% python3 -q
>>> import numpy as np
>>> np.set_printoptions(precision=3, suppress=True, linewidth=120, sign=" ")
>>> A = np.loadtxt("test5.csv", delimiter=",")
>>> A
array([[-0.433, -0.118,  0.155,  0.407, -0.377,  0.161,  0.158, -0.007,  0.033,  0.009,  0.508,  0.396],
       [-0.036, -0.504, -0.298, -0.12 ,  0.268, -0.314, -0.169,  0.284,  0.105, -0.225, -0.035,  0.547],
       [ 0.108,  0.485, -0.2  ,  0.066, -0.267, -0.294, -0.468,  0.123,  0.52 , -0.031,  0.212,  0.013],
       [-0.542,  0.28 ,  0.098, -0.542, -0.114,  0.254, -0.174,  0.186, -0.125, -0.378, -0.139,  0.068],
       [ 0.433,  0.146, -0.102, -0.165, -0.005,  0.295, -0.255,  0.258, -0.525,  0.214,  0.392,  0.244],
       [-0.036,  0.237, -0.2  ,  0.294, -0.294,  0.009, -0.009,  0.022, -0.206,  0.255, -0.676,  0.406],
       [ 0.072, -0.218, -0.041,  0.055,  0.042,  0.694, -0.071,  0.357,  0.51 ,  0.188, -0.166, -0.068],
       [-0.253, -0.107, -0.441, -0.486, -0.176, -0.086,  0.192, -0.17 ,  0.101,  0.6  ,  0.132, -0.041],
       [ 0.036,  0.504, -0.261,  0.019,  0.461,  0.134,  0.557, -0.007,  0.172, -0.133,  0.116,  0.274],
       [ 0.181, -0.16 , -0.587,  0.052, -0.33 ,  0.28 ,  0.015, -0.359, -0.07 , -0.507,  0.021, -0.124],
       [-0.361,  0.035, -0.411,  0.366,  0.166, -0.095, -0.02 ,  0.483, -0.279,  0.026,  0.074, -0.459],
       [ 0.289, -0.045,  0.091, -0.179, -0.483, -0.21 ,  0.529,  0.533,  0.029, -0.156, -0.034, -0.081]])
>>> O, vecs = np.linalg.qr(A[:, :8])[0], np.linalg.qr(A[:, 8:])[0]
>>> sigma = np.linalg.svd(O.T @ vecs, compute_uv=False)
>>> sigma.round(3) + 0
array([ 0.,  0.,  0.,  0.])
>>> (sigma > 0.9).sum()
np.int64(0)
>>> round(float(np.linalg.norm(O @ O.T - vecs @ vecs.T, 2)), 3)
1.0
>>> rng = np.random.default_rng(19)
>>> labels = rng.permutation(12)
>>> labels
array([  9,   8,   7,   4,   0,  10,   5,   2,  11,   1,   3,   6])
>>> other = A[labels][:, labels]
>>> np.allclose(other, A)
False
>>> np.sort(np.abs(np.linalg.eigvals(other)))
array([ 1.,  1.,  1.,  1.,  1.,  1.,  1.,  1.,  1.,  1.,  1.,  1.])
>>> round(np.linalg.det(other), 3), np.round(np.linalg.det(A[labels]), 3)
(np.float64(-1.0), np.float64(-1.0))
>>> x = np.array([0, 2, -1, -2, 3, -1, 2, -1, -1, -1, -1, -1])
>>> np.round(A.T @ (A @ x), 3) + 0
array([ 0.,  2., -1., -2.,  3., -1.,  2., -1., -1., -1., -1., -1.])
>>> np.abs(np.linalg.eigvals(A))
array([ 1.,  1.,  1.,  1.,  1.,  1.,  1.,  1.,  1.,  1.,  1.,  1.])
>>> np.linalg.inv(A)
array([[-0.433, -0.036,  0.108, -0.542,  0.433, -0.036,  0.072, -0.253,  0.036,  0.181, -0.361,  0.289],
       [-0.118, -0.504,  0.485,  0.28 ,  0.146,  0.237, -0.218, -0.107,  0.504, -0.16 ,  0.035, -0.045],
       [ 0.155, -0.298, -0.2  ,  0.098, -0.102, -0.2  , -0.041, -0.441, -0.261, -0.587, -0.411,  0.091],
       [ 0.407, -0.12 ,  0.066, -0.542, -0.165,  0.294,  0.055, -0.486,  0.019,  0.052,  0.366, -0.179],
       [-0.377,  0.268, -0.267, -0.114, -0.005, -0.294,  0.042, -0.176,  0.461, -0.33 ,  0.166, -0.483],
       [ 0.161, -0.314, -0.294,  0.254,  0.295,  0.009,  0.694, -0.086,  0.134,  0.28 , -0.095, -0.21 ],
       [ 0.158, -0.169, -0.468, -0.174, -0.255, -0.009, -0.071,  0.192,  0.557,  0.015, -0.02 ,  0.529],
       [-0.007,  0.284,  0.123,  0.186,  0.258,  0.022,  0.357, -0.17 , -0.007, -0.359,  0.483,  0.533],
       [ 0.033,  0.105,  0.52 , -0.125, -0.525, -0.206,  0.51 ,  0.101,  0.172, -0.07 , -0.279,  0.029],
       [ 0.009, -0.225, -0.031, -0.378,  0.214,  0.255,  0.188,  0.6  , -0.133, -0.507,  0.026, -0.156],
       [ 0.508, -0.035,  0.212, -0.139,  0.392, -0.676, -0.166,  0.132,  0.116,  0.021,  0.074, -0.034],
       [ 0.396,  0.547,  0.013,  0.068,  0.244,  0.406, -0.068, -0.041,  0.274, -0.124, -0.459, -0.081]])
>>> np.round(np.linalg.det(A), 3)
np.float64(-1.0)
>>> x = np.array([4, 5, 4, 3, 1, 1, 1, 5, 4, 4, 2, 3])
>>> A @ np.eye(12)[2]
array([ 0.155, -0.298, -0.2  ,  0.098, -0.102, -0.2  , -0.041, -0.441, -0.261, -0.587, -0.411,  0.091])
>>> A @ np.ones(12)
array([ 0.891, -0.497,  0.27 , -1.128,  0.931, -0.197,  1.355, -0.734,  1.871, -1.589, -0.476,  0.282])
>>> (A * x).sum(axis=1)
array([ 1.796, -1.917,  4.268, -3.192,  3.162,  1.004,  3.907, -2.744,  4.002, -6.738, -1.594,  2.439])
>>> other = A / np.sqrt((A ** 2).mean(axis=1, keepdims=True))
>>> np.linalg.matrix_rank(other) == np.linalg.matrix_rank(A)
np.True_
>>> other[4]
array([ 1.501,  0.507, -0.355, -0.571, -0.017,  1.021, -0.883,  0.895, -1.818,  0.742,  1.358,  0.846])
>>> feats = np.load("arr.npy")
>>> feats
array([[ 0,  0,  2,  0],
       [ 0,  0,  0,  2],
       [ 2,  0,  0,  0],
       [ 0,  2,  0,  0]])
>>> x = np.array([-3, 1, 3, 3])
>>> y = feats @ x
>>> y
array([ 6,  6, -6,  2])
>>> np.linalg.solve(feats, feats[:, 0])
array([ 1.,  0.,  0.,  0.])
>>> np.linalg.solve(feats, 2 * y)
array([-6.,  2.,  6.,  6.])
>>> np.linalg.solve(feats, y + feats[:, 1])
array([-3.,  2.,  3.,  3.])
